$ python -q
>>> import numpy as np
>>> np.set_printoptions(precision=2, suppress=True, linewidth=160)
>>> r0 = np.array([4, 1, 4, 0, 1, 2, 3, 4, 2])
>>> g = np.array([3, -1, 1, 0, 3, 2, -2, -1, -2])
>>> M = np.outer(r0, g)
>>> print(M)
[[12 -4  4  0 12  8 -8 -4 -8]
 [ 3 -1  1  0  3  2 -2 -1 -2]
 [12 -4  4  0 12  8 -8 -4 -8]
 [ 0  0  0  0  0  0  0  0  0]
 [ 3 -1  1  0  3  2 -2 -1 -2]
 [ 6 -2  2  0  6  4 -4 -2 -4]
 [ 9 -3  3  0  9  6 -6 -3 -6]
 [12 -4  4  0 12  8 -8 -4 -8]
 [ 6 -2  2  0  6  4 -4 -2 -4]]
>>> print(np.trace(M))
8
>>> print(M @ M)
[[ 96 -32  32   0  96  64 -64 -32 -64]
 [ 24  -8   8   0  24  16 -16  -8 -16]
 [ 96 -32  32   0  96  64 -64 -32 -64]
 [  0   0   0   0   0   0   0   0   0]
 [ 24  -8   8   0  24  16 -16  -8 -16]
 [ 48 -16  16   0  48  32 -32 -16 -32]
 [ 72 -24  24   0  72  48 -48 -24 -48]
 [ 96 -32  32   0  96  64 -64 -32 -64]
 [ 48 -16  16   0  48  32 -32 -16 -32]]
>>> print(np.allclose(M, M.T))
False
>>> M.inv()
Traceback (most recent call last):
  File "<python-input-9>", line 1, in <module>
    M.inv()
    ^^^^^
AttributeError: 'numpy.ndarray' object has no attribute 'inv'
>>> w1 = np.array([[-3, 0, -2, -1, 3, 3],
...     [3, 3, 2, -3, -1, 3],
...     [1, -3, 2, -3, 3, -3],
...     [-2, -3, 0, -1, 1, 1],
...     [2, 1, 2, -3, 2, -2],
...     [3, -2, -1, 1, -2, -2],
...     [2, -1, 3, 0, -2, 1],
...     [-3, -2, -1, 1, -1, 2],
...     [0, 1, 3, 1, 2, -2]])
>>> beta = np.array([0, 2, -1, 2, 6, -4])
>>> hid = np.maximum(M @ w1 + beta, 0)
>>> print(np.linalg.matrix_rank(hid))
2
>>> C = np.array([[2, 2, 0],
...     [3, -3, -1],
...     [1, 3, -1],
...     [-2, -3, -2],
...     [0, 0, 3],
...     [-3, 2, 0]])
>>> print(hid @ C)
[[  0   0 210]
 [  0   0  66]
 [  0   0 210]
 [  2 -12  12]
 [  0   0  66]
 [  0   0 114]
 [  0   0 162]
 [  0   0 210]
 [  0   0 114]]
>>> print((hid @ C).round(6).argmax(axis=1))
[2 2 2 2 2 2 2 2 2]
>>> print(w1 @ C)
[[-15  -3  13]
 [ 14  18  -2]
 [ 10  20  16]
 [-14  10   8]
 [ 21  12   9]
 [  3   2  -5]
 [  1  18  -8]
 [-21  -2  -2]
 [ 10  -1   0]]
>>> print(round(float(np.linalg.norm(M[5], 1)), 2), round(np.linalg.norm(M[5], np.inf), 2))
30.0 6.0
>>> print(round(np.linalg.norm(M, 1), 2), round(np.linalg.norm(M, np.inf), 2))
63.0 60.0
>>> print(round(float(np.linalg.norm(M) ** 2 / np.linalg.norm(M, 2) ** 2), 2))
1.0
>>> print(np.round(np.linalg.norm(M, 2), 2))
47.02
>>> print(np.linalg.norm(M, axis=1).argmax())
0
>>> print(M[5] @ M[4])
66
>>> K = np.loadtxt("m.csv", delimiter=",")
>>> print(K)
[[  0.06  -9.07  -0.29 -20.18  -4.04  -0.23  -1.93   0.01   1.  ]
 [  0.15   1.75   0.87 -17.    -5.14   0.25   1.67  -0.3   -0.2 ]
 [  0.06  12.39  -0.62 -10.58  -3.16   0.28   2.43  -0.02   0.69]
 [  0.07  -7.72  -0.01  -0.28   5.06   0.08  -1.37  -0.06  -2.49]
 [ -0.01  13.56  -0.92 -15.31  -1.67  -0.08  -0.96  -0.02   0.7 ]
 [  0.12  19.19   1.   -28.92  -5.7   -0.43   2.44   0.12   1.53]
 [ -0.07 -11.96   0.76 -20.81   5.07  -0.9    2.72  -0.18  -2.25]
 [ -0.06  -2.55   1.34 -15.1   11.92   0.     3.37  -0.11  -0.52]
 [ -0.01   6.28   0.18  -0.62  -2.42   0.    -0.22   0.13   0.52]
 [  0.01   7.61   0.97   6.43  -6.89   0.04   0.18  -0.04  -0.7 ]
 [  0.08   3.58   0.5   23.89  -1.63  -0.24   1.35  -0.15  -1.06]
 [  0.     0.9    1.04   2.57  -3.62  -0.05  -1.42  -0.21   0.09]
 [  0.03 -13.62   0.29   1.88  -7.19   0.31  -2.18  -0.15   0.99]
 [  0.11   6.16  -0.22 -26.47  -6.2   -0.03   2.38   0.38   0.09]
 [  0.14   6.93   0.21 -52.    -5.07   0.66  -0.74  -0.17   1.5 ]
 [  0.03   2.89   1.01  13.37  -4.3    0.13  -0.76  -0.24  -1.57]
 [ -0.08 -19.28   0.48 -11.86  -3.5   -0.61  -0.95  -0.23  -0.95]]
>>> A2 = np.c_[K[:, :1] @ np.array([[0]]), np.array([1, 1, 2, -2, -1, 2, -2, 1, -1, -1, 2, 2, 0, -1, 2, -1, 2])]
>>> print(A2)
[[ 0.  1.]
 [ 0.  1.]
 [ 0.  2.]
 [ 0. -2.]
 [ 0. -1.]
 [ 0.  2.]
 [ 0. -2.]
 [ 0.  1.]
 [ 0. -1.]
 [ 0. -1.]
 [ 0.  2.]
 [ 0.  2.]
 [ 0.  0.]
 [ 0. -1.]
 [ 0.  2.]
 [ 0. -1.]
 [ 0.  2.]]
>>> print(np.linalg.norm(A2 - K @ np.linalg.lstsq(K, A2)[0], axis=0))
[0.  3.8]
>>> print(np.linalg.lstsq(K, A2[:, 0])[0])
[0. 0. 0. 0. 0. 0. 0. 0. 0.]
>>> G = K.T @ K
>>> print(np.linalg.svd(K, compute_uv=False) ** 2)
[6994.53 1739.75  441.38   42.16   13.55    5.91    1.56    0.26    0.03]
>>> print(np.linalg.matrix_rank(G))
9
>>> print(np.allclose(G, G.T))
True
>>> print(np.linalg.eigvalsh(G)[::-1])
[6994.53 1739.75  441.38   42.16   13.55    5.91    1.56    0.26    0.03]
>>> K[:, 9]
Traceback (most recent call last):
  File "<python-input-35>", line 1, in <module>
    K[:, 9]
    ~^^^^^^
IndexError: index 9 is out of bounds for axis 1 with size 9
>>> print(K.mean(axis=0))
[  0.04   1.     0.39 -10.06  -2.26  -0.05   0.35  -0.07  -0.15]
>>> print(np.count_nonzero(K))
150
>>> print(K.sum(axis=0))
[   0.63   17.04    6.59 -170.99  -38.48   -0.82    6.01   -1.24   -2.63]
>>> w1 = np.array([[1, 3, 7],
...     [0, 4, 8],
...     [6, 0, 0],
...     [5, 7, 3],
...     [3, 9, 0],
...     [6, 3, 2],
...     [9, 4, 3],
...     [2, 9, 4],
...     [2, 1, 5]])
>>> beta = np.array([1, 0, 0])
>>> hid = np.maximum(K @ w1 + beta, 0)
>>> print(np.linalg.matrix_rank(hid))
3
>>> print((hid > 0).astype(int))
[[0 0 0]
 [0 0 0]
 [0 0 1]
 [0 1 0]
 [0 0 1]
 [0 0 1]
 [0 0 0]
 [0 1 0]
 [0 0 1]
 [1 1 1]
 [1 1 1]
 [0 0 1]
 [0 0 0]
 [0 0 0]
 [0 0 0]
 [1 1 1]
 [0 0 0]]
>>> C = np.array([[3, -3], [-1, 1], [1, 1]])
>>> print(w1 @ C)
[[  7   7]
 [  4  12]
 [ 18 -18]
 [ 11  -5]
 [  0   0]
 [ 17 -13]
 [ 26 -20]
 [  1   7]
 [ 10   0]]
>>> x0 = np.array([1, -2, 1, 1, -2, -1, 0, 0, -2])
>>> rhs = K @ x0
>>> print(np.round(np.linalg.pinv(K) @ K, 2) + 0)
[[1. 0. 0. 0. 0. 0. 0. 0. 0.]
 [0. 1. 0. 0. 0. 0. 0. 0. 0.]
 [0. 0. 1. 0. 0. 0. 0. 0. 0.]
 [0. 0. 0. 1. 0. 0. 0. 0. 0.]
 [0. 0. 0. 0. 1. 0. 0. 0. 0.]
 [0. 0. 0. 0. 0. 1. 0. 0. 0.]
 [0. 0. 0. 0. 0. 0. 1. 0. 0.]
 [0. 0. 0. 0. 0. 0. 0. 1. 0.]
 [0. 0. 0. 0. 0. 0. 0. 0. 1.]]
>>> print(np.round(np.linalg.lstsq(K, rhs)[0], 2) + 0)
[ 1. -2.  1.  1. -2. -1.  0.  0. -2.]
>>> print(np.round(np.linalg.solve(K.T @ K, K.T @ rhs), 2) + 0)
[ 1. -2.  1.  1. -2. -1.  0.  0. -2.]
>>> rng = np.random.default_rng(40677)
>>> rhs = rhs + 0.3 * rng.normal(size=17)
>>> print(rhs)
[  3.46  -8.78 -31.3   10.44 -40.99 -57.07  -1.   -31.41  -9.09   7.83  22.62   8.86  42.07 -26.35 -59.25  20.64  36.04]
>>> beta, *_ = np.linalg.lstsq(K, rhs)
>>> print([round(float(np.linalg.norm(np.linalg.solve(K.T @ K + lam * np.eye(9), K.T @ rhs))), 2) for lam in (0, 1, 10, 100)])
[4.01, 3.79, 3.36, 2.64]
>>> print(np.round(K.T @ (rhs - K @ beta), 2) + 0)
[0. 0. 0. 0. 0. 0. 0. 0. 0.]
>>> A2 = np.array([[0], [8], [9], [5], [1], [4], [5], [1], [1], [0], [8], [6], [5], [9]])
>>> C = np.array([[0, 1, 0, 1, -2, 3, 1, 2, -2]])
>>> J = A2 @ C
>>> print(J)
[[  0   0   0   0   0   0   0   0   0]
 [  0   8   0   8 -16  24   8  16 -16]
 [  0   9   0   9 -18  27   9  18 -18]
 [  0   5   0   5 -10  15   5  10 -10]
 [  0   1   0   1  -2   3   1   2  -2]
 [  0   4   0   4  -8  12   4   8  -8]
 [  0   5   0   5 -10  15   5  10 -10]
 [  0   1   0   1  -2   3   1   2  -2]
 [  0   1   0   1  -2   3   1   2  -2]
 [  0   0   0   0   0   0   0   0   0]
 [  0   8   0   8 -16  24   8  16 -16]
 [  0   6   0   6 -12  18   6  12 -12]
 [  0   5   0   5 -10  15   5  10 -10]
 [  0   9   0   9 -18  27   9  18 -18]]
>>> th = np.radians(30)
>>> r_ = np.eye(9)
>>> r_[4, 4] = r_[6, 6] = np.cos(th)
>>> r_[4, 6], r_[6, 4] = -np.sin(th), np.sin(th)
>>> print(r_)
[[ 1.    0.    0.    0.    0.    0.    0.    0.    0.  ]
 [ 0.    1.    0.    0.    0.    0.    0.    0.    0.  ]
 [ 0.    0.    1.    0.    0.    0.    0.    0.    0.  ]
 [ 0.    0.    0.    1.    0.    0.    0.    0.    0.  ]
 [ 0.    0.    0.    0.    0.87  0.   -0.5   0.    0.  ]
 [ 0.    0.    0.    0.    0.    1.    0.    0.    0.  ]
 [ 0.    0.    0.    0.    0.5   0.    0.87  0.    0.  ]
 [ 0.    0.    0.    0.    0.    0.    0.    1.    0.  ]
 [ 0.    0.    0.    0.    0.    0.    0.    0.    1.  ]]
>>> A2 = J @ r_.T
>>> print(round(float(np.linalg.det(r_)), 2), np.round(np.trace(r_), 2))
1.0 8.73
>>> print(np.round(np.linalg.svd(J, compute_uv=False), 2) + 0, np.round(np.linalg.svd(A2, compute_uv=False), 2) + 0)
[100.4   0.    0.    0.    0.    0.    0.    0.    0. ] [100.4   0.    0.    0.    0.    0.    0.    0.    0. ]
>>> G = J.T @ J
>>> print(np.diag(G))
[   0  420    0  420 1680 3780  420 1680 1680]
>>> print(np.trace(G), (J ** 2).sum())
10080 10080
>>> print(np.allclose(G, G.T))
True
>>> print((J @ J.T).shape)
(14, 14)
>>> U, s, vt = np.linalg.svd(J)
>>> evecs = vt[:(s > 1e-8).sum()]
>>> x0 = J[11] + -2 * J[1] + rng.integers(2) * np.eye(9)[8]
>>> print(x0)
[  0. -10.   0. -10.  20. -30. -10. -20.  20.]
>>> print(np.diag(evecs.T @ evecs))
[0.   0.04 0.   0.04 0.17 0.38 0.04 0.17 0.17]
>>> print(np.allclose(evecs.T @ evecs @ x0, x0))
True
>>> print(np.linalg.matrix_rank(np.vstack([J, x0])))
1
>>> print(evecs.T @ evecs)
[[ 0.    0.    0.    0.    0.    0.    0.    0.    0.  ]
 [ 0.    0.04  0.    0.04 -0.08  0.12  0.04  0.08 -0.08]
 [ 0.    0.    0.    0.    0.    0.    0.    0.    0.  ]
 [ 0.    0.04  0.    0.04 -0.08  0.12  0.04  0.08 -0.08]
 [ 0.   -0.08  0.   -0.08  0.17 -0.25 -0.08 -0.17  0.17]
 [ 0.    0.12  0.    0.12 -0.25  0.38  0.12  0.25 -0.25]
 [ 0.    0.04  0.    0.04 -0.08  0.12  0.04  0.08 -0.08]
 [ 0.    0.08  0.    0.08 -0.17  0.25  0.08  0.17 -0.17]
 [ 0.   -0.08  0.   -0.08  0.17 -0.25 -0.08 -0.17  0.17]]
>>> print(round(np.linalg.norm(x0 - evecs.T @ evecs @ x0), 2))
0.0
